$ ipython --no-banner

In [1]: import numpy as np

In [2]: from numpy import linalg as LA

In [3]: np.set_printoptions(precision=1, suppress=True, linewidth=100, floatmode="fixed")

In [4]: feats = np.loadtxt("w.csv", delimiter=",")

In [5]: feats.round(1) + 0
Out[5]: 
array([[ 0.2, -0.5,  0.0,  0.2,  0.3,  0.1, -0.3,  0.3, -0.1,  0.2, -0.1,  0.5],
       [ 0.0,  0.2,  0.1,  0.5, -0.3, -0.2, -0.2,  0.1, -0.6, -0.1, -0.3, -0.3],
       [ 0.2,  0.0,  0.3,  0.3, -0.5,  0.0,  0.1, -0.4,  0.3,  0.0, -0.1,  0.5],
       [ 0.4, -0.1, -0.1,  0.3,  0.2, -0.3,  0.2, -0.1,  0.3,  0.5, -0.1, -0.4],
       [ 0.0,  0.0,  0.4,  0.2,  0.4,  0.3,  0.5,  0.1,  0.1, -0.4, -0.3,  0.0],
       [ 0.0, -0.1,  0.1,  0.3,  0.4,  0.2, -0.2, -0.6, -0.3, -0.1,  0.5, -0.1],
       [ 0.6, -0.3,  0.2, -0.3, -0.2,  0.3, -0.2,  0.0,  0.0, -0.3,  0.1, -0.3],
       [ 0.0,  0.0,  0.2, -0.2, -0.2,  0.4,  0.4,  0.0, -0.4,  0.6,  0.0,  0.0],
       [ 0.1,  0.4,  0.1,  0.4, -0.1,  0.3, -0.1,  0.4,  0.2,  0.1,  0.5,  0.0],
       [ 0.0,  0.3, -0.4,  0.0,  0.1,  0.6, -0.3, -0.3,  0.2,  0.1, -0.5, -0.1],
       [ 0.1,  0.4,  0.5, -0.4,  0.3, -0.3, -0.4,  0.0,  0.0,  0.2, -0.1,  0.0],
       [-0.6, -0.4,  0.3,  0.1, -0.1,  0.1, -0.3,  0.0,  0.3,  0.2,  0.0, -0.3]])

In [6]: vec = np.array([0, 1, -2, -1, 1, 0, -2, 2, -2, -2, 2, -2])

In [7]: 12 - LA.matrix_rank(feats - np.eye(12), tol=1e-8)
Out[7]: np.int64(1)

In [8]: vec = np.array([2, -1, 3, 2, -1, 2, -2, 3, -3, 2, -2, 3])

In [9]: h = np.maximum(feats @ vec, 0)

In [10]: np.round(np.tanh(feats @ vec), 1) + 0
Out[10]: array([ 1.0,  1.0,  1.0, -0.8,  0.7, -0.8,  0.8,  1.0,  0.9,  0.1,  0.9,  0.0])

In [11]: np.flatnonzero(h > 1e-9)
Out[11]: array([ 0,  1,  2,  4,  6,  7,  8,  9, 10, 11])

In [12]: rng = np.random.default_rng(16)

In [13]: idx = rng.permutation(12)

In [14]: idx
Out[14]: array([ 0,  9,  4,  6,  8, 10,  5,  7,  3,  1, 11,  2])

In [15]: out = feats[idx][:, idx]

In [16]: out.round(1) + 0
Out[16]: 
array([[ 0.2,  0.2,  0.3, -0.3, -0.1, -0.1,  0.1,  0.3,  0.2, -0.5,  0.5,  0.0],
       [ 0.0,  0.1,  0.1, -0.3,  0.2, -0.5,  0.6, -0.3,  0.0,  0.3, -0.1, -0.4],
       [ 0.0, -0.4,  0.4,  0.5,  0.1, -0.3,  0.3,  0.1,  0.2,  0.0,  0.0,  0.4],
       [ 0.6, -0.3, -0.2, -0.2,  0.0,  0.1,  0.3,  0.0, -0.3, -0.3, -0.3,  0.2],
       [ 0.1,  0.1, -0.1, -0.1,  0.2,  0.5,  0.3,  0.4,  0.4,  0.4,  0.0,  0.1],
       [ 0.1,  0.2,  0.3, -0.4,  0.0, -0.1, -0.3,  0.0, -0.4,  0.4,  0.0,  0.5],
       [ 0.0, -0.1,  0.4, -0.2, -0.3,  0.5,  0.2, -0.6,  0.3, -0.1, -0.1,  0.1],
       [ 0.0,  0.6, -0.2,  0.4, -0.4,  0.0,  0.4,  0.0, -0.2,  0.0,  0.0,  0.2],
       [ 0.4,  0.5,  0.2,  0.2,  0.3, -0.1, -0.3, -0.1,  0.3, -0.1, -0.4, -0.1],
       [ 0.0, -0.1, -0.3, -0.2, -0.6, -0.3, -0.2,  0.1,  0.5,  0.2, -0.3,  0.1],
       [-0.6,  0.2, -0.1, -0.3,  0.3,  0.0,  0.1,  0.0,  0.1, -0.4, -0.3,  0.3],
       [ 0.2,  0.0, -0.5,  0.1,  0.3, -0.1,  0.0, -0.4,  0.3,  0.0,  0.5,  0.3]])

In [17]: np.allclose(out, feats)
Out[17]: False

In [18]: round(LA.det(out), 1), round(float(LA.det(feats[idx])), 1)
Out[18]: (np.float64(-1.0), -1.0)

In [19]: np.sort(np.abs(LA.eigvals(out)))
Out[19]: array([1.0, 1.0, 1.0, 1.0, 1.0, 1.0, 1.0, 1.0, 1.0, 1.0, 1.0, 1.0])
